% python3 -q
>>> import numpy as np
>>> np.set_printoptions(precision=1, suppress=True, linewidth=100)
>>> def rnd(a):
...     return np.round(a, 1) + 0
... 
>>> W0 = np.load("block2.npy")
>>> print(W0)
[[-10.1   1.4  -3.6]
 [ -5.3   0.6  -2.9]
 [ -4.6   0.5  -2.7]
 [ -3.2   0.2  -2.4]
 [ -0.6  -0.2  -1.1]
 [ -0.4  -0.2  -0.8]
 [ -0.2  -0.1  -0.4]
 [  0.1   0.1   0.2]
 [  3.3   1.8   1.8]
 [  4.1   2.    2. ]
 [  4.9   2.3   2.2]
 [  7.2   2.9   2.6]
 [  7.7   3.1   2.6]
 [  8.7   3.3   2.8]
 [ 15.9   4.9   3.5]
 [ 16.2   4.9   3.6]
 [ 17.2   5.1   3.6]]
>>> # column 0 dominates
>>> x0 = np.array([3, -1, -3])
>>> target = W0 @ x0
>>> print(rnd(np.linalg.pinv(W0) @ W0))
[[1. 0. 0.]
 [0. 1. 0.]
 [0. 0. 1.]]
>>> rng = np.random.default_rng(7242)
>>> target = target + 0.1 * rng.normal(size=17)
>>> print(rnd(target))
[-20.8  -7.7  -6.1  -2.6   1.6   1.5   0.7  -0.3   3.    4.3   5.9  11.   12.2  14.3  32.2  32.9
  35.5]
>>> c, *_ = np.linalg.lstsq(W0, target)
>>> print([round(float(np.linalg.norm(np.linalg.solve(W0.T @ W0 + lam * np.eye(3), W0.T @ target))), 2) for lam in (0, 1, 10, 100)])
[4.3, 3.98, 2.63, 1.68]
>>> arr = (rng.random((3, 3)) < 0.3) + np.eye(3)
>>> arr /= arr.sum(axis=1, keepdims=True)
>>> print(arr)
[[1.  0.  0. ]
 [0.5 0.5 0. ]
 [0.  0.5 0.5]]
>>> z = rng.permutation(3)
>>> print(z)
[0 2 1]
>>> other = arr[z][:, z]
>>> print(np.trace(other))
2.0
>>> print(rnd(np.linalg.det(other)), rnd(np.linalg.det(arr[z])))
0.2 -0.2
>>> print(np.allclose(other, arr))
False
>>> U, s, Vt = np.linalg.svd(arr, full_matrices=False)
>>> print(U.shape, s.shape, Vt.shape)
(3, 3) (3,) (3, 3)
>>> print(rnd(np.cumsum(s ** 2) / np.sum(s ** 2)))
[0.7 1.  1. ]
>>> print(rnd(Vt @ Vt.T))
[[1. 0. 0.]
 [0. 1. 0.]
 [0. 0. 1.]]
>>> print(rnd(U.T @ U))
[[1. 0. 0.]
 [0. 1. 0.]
 [0. 0. 1.]]
>>> print(rnd(U.T @ arr @ Vt.T))
[[1.2 0.  0. ]
 [0.  0.8 0. ]
 [0.  0.  0.3]]
>>> print(np.allclose(U * s @ Vt, arr))
True
>>> print(np.abs(U[:, 0]).round(6).argmax())
0
>>> r0 = np.array([4, 0, 3])
>>> feats = np.array([np.roll(r0, i) for i in range(3)])
>>> print(feats)
[[4 0 3]
 [3 4 0]
 [0 3 4]]
>>> r0 = np.array([2, 2, 3])
>>> other = feats + np.outer(r0, np.eye(3)[0])
>>> print(np.linalg.matrix_rank(np.linalg.inv(other) - np.linalg.inv(feats), tol=1e-8))
1
>>> print(np.linalg.matrix_rank(other - feats))
1
>>> x0 = np.array([3, 3, 3])
>>> h = np.maximum(feats @ x0, 0)
>>> print(feats.T @ h)
[147 147 147]
>>> print(np.flatnonzero(h > 1e-9))
[0 1 2]
>>> print(np.maximum(feats @ (3 * x0), 0))
[63 63 63]
>>> print(np.tanh(feats @ x0))
[1. 1. 1.]
>>> print(np.kron(np.eye(2, dtype=int), feats))
[[4 0 3 0 0 0]
 [3 4 0 0 0 0]
 [0 3 4 0 0 0]
 [0 0 0 4 0 3]
 [0 0 0 3 4 0]
 [0 0 0 0 3 4]]
>>> print(rnd(np.linalg.det(feats.T)))
91.0
>>> print(rnd(np.linalg.eigvals(feats)))
[2.5+2.6j 2.5-2.6j 7. +0.j ]
>>> Q, r_ = np.linalg.qr(feats)
>>> print(abs(r_[0, 0]), rnd(np.linalg.norm(feats[:, 0])))
5.0 5.0
>>> print(rnd(np.abs(np.diag(r_))))
[5.  4.4 4.1]
>>> print(rnd(r_))
[[-5.  -2.4 -2.4]
 [ 0.  -4.4 -1.4]
 [ 0.   0.   4.1]]
>>> print(np.allclose(r_.T @ r_, feats.T @ feats))
True
>>> print(Q.shape, r_.shape)
(3, 3) (3, 3)
>>> r0 = np.array([-5, -4, -5])
>>> other = arr + np.outer(r0, np.eye(3)[1])
>>> print(np.linalg.matrix_rank(np.linalg.inv(other) - np.linalg.inv(arr), tol=1e-8))
1
>>> X = np.loadtxt("m.csv", delimiter=",")
>>> print(X)
[[0. 1. 2.]
 [0. 0. 2.]
 [0. 0. 0.]]
>>> print(rnd(np.abs(np.linalg.eigvals(X)).max()))
0.0
>>> print(np.trace(X))
0.0
>>> print((X + X.T) / 2)
[[0.  0.5 1. ]
 [0.5 0.  1. ]
 [1.  1.  0. ]]
>>> print(rnd(np.sort(np.abs(np.linalg.eigvals(X)))))
[0. 0. 0.]
>>> other = X + rng.integers(-2, 3, (3, 2)) @ rng.integers(-2, 3, (2, 3))
>>> print(other)
[[ 4. -5.  4.]
 [-4.  3.  6.]
 [ 2. -2. -1.]]
>>> print(other - X)
[[ 4. -6.  2.]
 [-4.  3.  4.]
 [ 2. -2. -1.]]
>>> print(np.abs(other - X).sum(axis=1))
[12. 11.  5.]
>>> print(np.linalg.matrix_rank(other - X, tol=1e-8))
2
>>> z = W0[:, 1] > np.median(W0[:, 1])
>>> r0 = W0[z].mean(axis=0) - W0[~z].mean(axis=0)
>>> print(((W0 - W0.mean(axis=0)) @ r0 > 0).astype(int))
[0 0 0 0 0 0 0 0 1 1 1 1 1 1 1 1 1]
>>> print(rnd((((W0 - W0.mean(axis=0)) @ r0 > 0) == z).mean()))
0.9
>>> U, s, Vt = np.linalg.svd(X, full_matrices=False)
>>> print(np.abs(U[:, 0]).round(6).argmax())
0
>>> print(U.shape, s.shape, Vt.shape)
(3, 3) (3,) (3, 3)
>>> print(np.allclose(U * s @ Vt, X))
True
>>> print(np.linalg.lstsq(X[:-1].T, X[-1])[2])
2
>>> print(rnd(np.trace(np.linalg.pinv(X) @ X)))
2.0
>>> M = np.array([[5.7, 3.1], [6.4, -1.8], [-1.7, 3.1], [-4.6, -2.0]])
>>> other = np.c_[M[:, :1] @ np.array([[2]]), np.array([2, 0, 1, 2])]
>>> print(other)
[[11.4  2. ]
 [12.8  0. ]
 [-3.4  1. ]
 [-9.2  2. ]]
>>> print(rnd(np.linalg.norm(other - M @ np.linalg.lstsq(M, other)[0], axis=0)))
[0.  2.8]
>>> z = rng.permutation(3)
>>> print(z)
[0 1 2]
>>> other = feats[z][:, z]
>>> print(rnd(np.linalg.det(other)), rnd(np.linalg.det(feats[z])))
91.0 91.0
>>> print(rnd(np.sort(np.abs(np.linalg.eigvals(other)))))
[3.6 3.6 7. ]
>>> print(np.diag(other))
[4 4 4]
>>> print(other)
[[4 0 3]
 [3 4 0]
 [0 3 4]]
>>> print(rnd(np.abs(np.linalg.eigvals(other)).max()))
7.0
>>> print((other + other.T) / 2)
[[4.  1.5 1.5]
 [1.5 4.  1.5]
 [1.5 1.5 4. ]]
>>> print(np.trace(other))
12
>>> cov = M.T @ M
>>> print(rnd(np.diag(cov)))
[97.5 26.5]
>>> print(rnd(np.linalg.eigvalsh(cov)[::-1]))
[98.9 25.1]
>>> print(np.linalg.matrix_rank(cov))
2
>>> print(np.allclose(cov, cov.T))
True
>>> th = np.radians(90)
>>> r_ = np.eye(2)
>>> r_[1, 1] = r_[0, 0] = np.cos(th)
>>> r_[1, 0], r_[0, 1] = -np.sin(th), np.sin(th)
>>> print(rnd(r_))
[[ 0.  1.]
 [-1.  0.]]
>>> other = M @ r_.T
>>> print(np.abs(other - M).max(axis=0))
[8.2 8.8]
>>> print(np.allclose(np.linalg.norm(M, axis=1), np.linalg.norm(other, axis=1)))
True
>>> print(rnd(other))
[[ 3.1 -5.7]
 [-1.8 -6.4]
 [ 3.1  1.7]
 [-2.   4.6]]
>>> print(rnd(np.linalg.det(r_)), rnd(np.trace(r_)))
1.0 0.0
>>> K = np.load("out18.npy")
>>> print(K)
[[-2.4 -2.6  1.3]
 [-2.7 -0.9  0.8]
 [-1.  -2.5  1.1]
 [-1.7 -2.2  1.9]
 [ 1.3 -1.  -2.2]
 [ 4.3  4.3 -1.5]
 [ 0.9 -2.8 -2.1]
 [ 1.1 -3.2 -1.7]
 [ 2.2 -0.1 -2.1]
 [ 3.  -1.9 -1.9]
 [-1.3 -1.7 -0.5]
 [-1.6 -2.6  0. ]
 [ 2.4 -1.2 -1.4]
 [-1.4 -3.1  0.3]
 [-1.5 -2.2  1.3]
 [ 5.1  5.9 -1.9]]
>>> Xs = (K - K.mean(axis=0)) / K.std(axis=0)
>>> print(rnd(Xs.std(axis=0)))
[1. 1. 1.]
>>> c = np.linalg.lstsq(np.delete(Xs, 2, axis=1), Xs[:, 2])[0]
>>> print(np.abs(c).argmax())
0
>>> print(rnd(1 - np.var(Xs[:, 2] - np.delete(Xs, 2, axis=1) @ c)))
0.7
>>> other = np.array([[2, 0], [0, 3], [-3, 3]])
>>> cent = np.array([[3, -2, 5], [2, -1, -5]])
>>> J = other @ cent + 0.3 * rng.normal(size=(3, 3))
>>> print(rnd(J))
[[  5.9  -3.8   9.9]
 [  5.6  -2.7 -15.1]
 [ -3.2   3.  -29.5]]
>>> Xs = K - K.mean(axis=0)
>>> U, s, Vt = np.linalg.svd(Xs, full_matrices=False)
>>> print(rnd((s ** 2).sum() ** 2 / (s ** 4).sum()))
1.5
>>> print(np.abs(U[:, 0]).argmax())
15
>>> print(rnd(np.abs(Vt[-1])))
[0.6 0.3 0.8]
>>> print(rnd(Vt[0] * np.sign(Vt[0, np.abs(Vt[0]).argmax()])))
[ 0.7  0.7 -0.3]
>>> print(rnd(s))
[13.4  6.2  2.3]
>>> print(np.linalg.matrix_rank(Xs))
3
>>> w1 = np.array([[-2, -2, -1, 1], [0, -2, -1, -1], [1, 0, 0, 0]])
>>> c = np.array([-1, 1, -3, 1])
>>> hid = np.maximum(K @ w1 + c, 0)
>>> print((hid > 0).astype(int))
[[1 1 1 1]
 [1 1 1 0]
 [1 1 1 1]
 [1 1 1 1]
 [0 1 0 1]
 [0 0 0 1]
 [0 1 0 1]
 [0 1 0 1]
 [0 0 0 1]
 [0 0 0 1]
 [1 1 0 1]
 [1 1 1 1]
 [0 0 0 1]
 [1 1 1 1]
 [1 1 1 1]
 [0 0 0 1]]
>>> cent = np.array([[-1, -9], [-2, 1], [-2, -2], [-5, 3]])
>>> print((hid @ cent).round(6).argmax(axis=1))
[1 0 1 1 1 1 1 1 1 1 1 1 1 1 1 1]
>>> print(w1 @ cent)
[[ 3 21]
 [11 -3]
 [-1 -9]]
>>> m1 = np.loadtxt("sample19.csv", delimiter=",")
>>> print(rnd(m1))
[[ 0. -1.]
 [-1.  0.]]
>>> print(rnd((arr - arr.T) / 2))
[[ 0.  -0.2  0. ]
 [ 0.2  0.  -0.2]
 [ 0.   0.2  0. ]]
>>> print(rnd((arr + arr.T) / 2))
[[1.  0.2 0. ]
 [0.2 0.5 0.2]
 [0.  0.2 0.5]]
>>> print(np.allclose(arr @ arr.T, arr.T @ arr))
False
>>> print(rnd(np.sort(np.abs(np.linalg.eigvals(arr)))))
[0.5 0.5 1. ]
>>> print(rnd(m1[:, 0] @ m1[:, 1]))
0.0
>>> print(rnd(np.linalg.pinv(m1)))
[[ 0. -1.]
 [-1.  0.]]
>>> print(rnd(m1 @ m1.T))
[[1. 0.]
 [0. 1.]]
>>> print(rnd(np.linalg.norm(m1, axis=0)))
[1. 1.]
>>> print(rnd(np.linalg.svd(m1, compute_uv=False)))
[1. 1.]
>>> evals, vecs = np.linalg.eigh(m1)
>>> x0 = np.array([-1, -1])
>>> print(rnd(vecs * np.maximum(evals, 0) @ vecs.T))
[[ 0.5 -0.5]
 [-0.5  0.5]]
>>> print(rnd(np.abs(m1).sum(axis=1).max()), np.abs(evals).max())
1.0 1.0
>>> print(rnd(np.linalg.eigvalsh(m1[1:, 1:])))
[0.]
